>>> import numpy as np
>>> np.set_printoptions(precision=1, suppress=True, linewidth=100, sign=" ")
>>> Q, _ = np.linalg.qr(np.array([[0.9, 0.6, 0.8],
...     [0.0, 0.1, -0.1],
...     [0.6, -0.3, 2.3],
...     [0.8, 1.0, -0.6],
...     [-0.8, -1.4, 0.6]]))
>>> X = Q @ Q.T
>>> X.round(1) + 0
array([[ 0.4,  0. ,  0.3,  0.4, -0.1],
       [ 0. ,  0. ,  0. , -0.1, -0.2],
       [ 0.3,  0. ,  0.8, -0.2,  0. ],
       [ 0.4, -0.1, -0.2,  0.8,  0. ],
       [-0.1, -0.2,  0. ,  0. ,  1. ]])
>>> # rows and columns are dependent
>>> ev, vecs = np.linalg.eigh(X)
>>> vec = np.array([9, 5, 7, 6, 8])
>>> np.round(vecs * np.maximum(ev, 0) @ vecs.T, 1) + 0
array([[ 0.4,  0. ,  0.3,  0.4, -0.1],
       [ 0. ,  0. ,  0. , -0.1, -0.2],
       [ 0.3,  0. ,  0.8, -0.2,  0. ],
       [ 0.4, -0.1, -0.2,  0.8,  0. ],
       [-0.1, -0.2,  0. ,  0. ,  1. ]])
>>> round(vec @ X @ vec, 1)
np.float64(199.7)
>>> np.round(vecs * np.abs(ev) @ vecs.T, 1) + 0
array([[ 0.4,  0. ,  0.3,  0.4, -0.1],
       [ 0. ,  0. ,  0. , -0.1, -0.2],
       [ 0.3,  0. ,  0.8, -0.2,  0. ],
       [ 0.4, -0.1, -0.2,  0.8,  0. ],
       [-0.1, -0.2,  0. ,  0. ,  1. ]])
>>> np.round(X @ np.linalg.pinv(X) @ X, 1) + 0
array([[ 0.4,  0. ,  0.3,  0.4, -0.1],
       [ 0. ,  0. ,  0. , -0.1, -0.2],
       [ 0.3,  0. ,  0.8, -0.2,  0. ],
       [ 0.4, -0.1, -0.2,  0.8,  0. ],
       [-0.1, -0.2,  0. ,  0. ,  1. ]])
>>> U, sig, Vh = np.linalg.svd(X)
>>> np.argmax(sig[:-1] / (sig[1:] + 1e-6)) + 1
np.int64(3)
>>> sig.round(1) + 0
array([ 1.,  1.,  1.,  0.,  0.])
>>> out = U[:, :3] @ np.diag(sig[:3]) @ Vh[:3]
>>> np.linalg.matrix_rank(X, rtol=0.05)
np.int64(3)
>>> basis = np.array([[-3, -2, 3, 3, 1], [-2, -3, -2, -2, -3], [1, -1, 3, -1, 0]])
>>> F = np.repeat(basis, 24 // 3, axis=0)
>>> rng = np.random.default_rng(47932)
>>> F = F + 0.3 * rng.normal(size=F.shape)
>>> F.round(1) + 0
array([[-2.5, -2. ,  3.1,  3.1,  0.8],
       [-2.8, -1.5,  3.3,  3. ,  1.2],
       [-3. , -1.9,  3.2,  2.7,  1.1],
       [-2.6, -2.1,  3.5,  2.9,  1.3],
       [-3.5, -1.7,  3.5,  3.2,  0.8],
       [-3.3, -2.1,  2.6,  2.9,  1. ],
       [-2.7, -2. ,  3. ,  3.2,  0.4],
       [-3.1, -1.5,  2.8,  2.6,  0.9],
       [-2.4, -3.3, -2.4, -2.3, -3.2],
       [-1.6, -2.8, -2.3, -2.1, -2.4],
       [-1.7, -3. , -2. , -2. , -2.8],
       [-2.2, -3.1, -2.6, -1.7, -3. ],
       [-1.8, -2.8, -2.1, -2.4, -2.6],
       [-2. , -3.4, -2. , -2.3, -2.9],
       [-1.6, -3.2, -1.9, -1.8, -3.1],
       [-2.3, -3.1, -1.5, -2.2, -2.8],
       [ 0.8, -1. ,  3.3, -0.9,  0.5],
       [ 1.1, -1.5,  3.4, -0.9,  0.7],
       [ 1.1, -1.2,  3.4, -0.9,  0. ],
       [ 1.1, -0.6,  3.1, -0.8,  0. ],
       [ 1.1, -0.8,  2.8, -1.1,  0.5],
       [ 1.1, -0.6,  2.9, -1.5, -0.3],
       [ 1.3, -1.1,  2.4, -0.7,  0. ],
       [ 0.5, -0.6,  2.8, -0.8,  0.4]])
>>> f, v = F[0], F[13]
>>> np.round(f @ v, 1)
np.float64(-3.6)
>>> round(f @ f, 1)
np.float64(30.6)
>>> p = (f @ v) / (f @ f) * f
>>> round(np.linalg.norm(f + v) ** 2 + np.linalg.norm(f - v) ** 2, 1)
np.float64(127.0)
>>> round((v - p) @ f, 1)
np.float64(0.0)
>>> v - p
array([-2.3, -3.6, -1.6, -1.9, -2.8])
>>> feats = np.loadtxt("arr.csv", delimiter=",")
>>> feats
array([[ 9., -3., 15.],
       [-3.,  1., -5.],
       [15., -5., 25.]])
>>> # null space of dimension 2
>>> feats @ np.linalg.pinv(feats) @ feats
array([[ 9., -3., 15.],
       [-3.,  1., -5.],
       [15., -5., 25.]])
>>> np.round(np.trace(np.linalg.pinv(feats) @ feats), 1)
np.float64(1.0)
>>> np.allclose(feats[:-1].T @ np.linalg.lstsq(feats[:-1].T, feats[-1])[0], feats[-1])
True
>>> np.linalg.lstsq(feats[:-1].T, feats[-1])[2]
np.int32(1)
>>> np.kron(np.eye(2, dtype=int), feats)
array([[ 9., -3., 15.,  0., -0.,  0.],
       [-3.,  1., -5., -0.,  0., -0.],
       [15., -5., 25.,  0., -0.,  0.],
       [ 0., -0.,  0.,  9., -3., 15.],
       [-0.,  0., -0., -3.,  1., -5.],
       [ 0., -0.,  0., 15., -5., 25.]])
>>> np.einsum("ii->", feats)
np.float64(35.0)
>>> round(np.linalg.det(feats[::-1]), 1)
np.float64(0.0)
>>> round(np.linalg.eigvals(feats).sum().real, 1)
np.float64(35.0)
>>> np.round(np.linalg.eigvals(feats), 1) + 0
array([  0.,  35.,   0.])
>>> ev, vecs = np.linalg.eigh(feats)
>>> ev.round(1) + 0
array([  0.,   0.,  35.])
>>> np.round(np.linalg.svd(feats, compute_uv=False), 1) + 0
array([ 35.,   0.,   0.])
>>> (ev > 1e-8).sum(), (ev < -1e-8).sum()
(np.int64(1), np.int64(0))
>>> np.round(vecs.T @ feats @ vecs, 1) + 0
array([[  0.,   0.,   0.],
       [  0.,   0.,   0.],
       [  0.,   0.,  35.]])
>>> np.round(np.linalg.norm(feats, 2) / np.linalg.norm(feats), 1)
np.float64(1.0)
>>> vec = np.array([3, -1, -9])
>>> h = np.maximum(feats @ vec, 0)
>>> np.maximum(feats @ vec, 0) - np.maximum(-feats @ vec, 0)
array([-105.,   35., -175.])
>>> np.maximum(feats @ (3 * vec), 0)
array([   0.,  105.,    0.])
>>> feats * (h > 1e-9)[:, None]
array([[ 0., -0.,  0.],
       [-3.,  1., -5.],
       [ 0., -0.,  0.]])
>>> W0 = np.load("x.npy")
>>> W0
array([[-0.7,  0.5,  0.6, -1. ],
       [-0.1, -1.1,  0.6,  0.8],
       [-0.8, -2.3,  0.2,  0. ],
       [ 0.8, -0.7,  2.1, -1.7],
       [ 0.4, -1.3, -0.1, -0.3],
       [ 0.3, -0.1, -0.5,  2.4],
       [-1. ,  0.7, -0.4, -1.8]])
>>> vec = np.array([-2, -4, -8, 6])
>>> h = np.maximum(W0 @ vec, 0)
>>> np.tanh(W0 @ vec)
array([-1.,  1.,  1., -1.,  1.,  1., -1.])
>>> h
array([  0. ,   4.6,   9.2,   0. ,   3.4,  18.2,   0. ])
>>> W0 * (h > 1e-9)[:, None]
array([[-0. ,  0. ,  0. , -0. ],
       [-0.1, -1.1,  0.6,  0.8],
       [-0.8, -2.3,  0.2,  0. ],
       [ 0. , -0. ,  0. , -0. ],
       [ 0.4, -1.3, -0.1, -0.3],
       [ 0.3, -0.1, -0.5,  2.4],
       [-0. ,  0. , -0. , -0. ]])
>>> proj = W0 @ np.linalg.solve(W0.T @ W0, W0.T)
>>> np.linalg.matrix_rank(np.eye(7) - proj)
np.int64(3)
>>> np.round(proj @ W0[:, 3], 1) + 0
array([-1. ,  0.8,  0. , -1.7, -0.3,  2.4, -1.8])
>>> np.round(np.linalg.eigvalsh(proj), 1) + 0
array([ 0.,  0.,  0.,  1.,  1.,  1.,  1.])
>>> vec = np.array([0, 2, 1, 3])
>>> (W0 @ vec).argmax()
np.int64(5)
>>> W0 @ (2 * vec)
array([-2.8,  1.6, -8.8, -8.8, -7.2, 13. , -8.8])
>>> np.linalg.norm(W0 @ vec) <= np.linalg.norm(W0, 2) * np.linalg.norm(vec) + 1e-9
np.True_
>>> W0 @ np.eye(4)[0]
array([-0.7, -0.1, -0.8,  0.8,  0.4,  0.3, -1. ])
>>> W0 @ vec
array([-1.4,  0.8, -4.4, -4.4, -3.6,  6.5, -4.4])
>>> np.sign((W0 @ vec).round(6))
array([-1.,  1., -1., -1., -1.,  1., -1.])
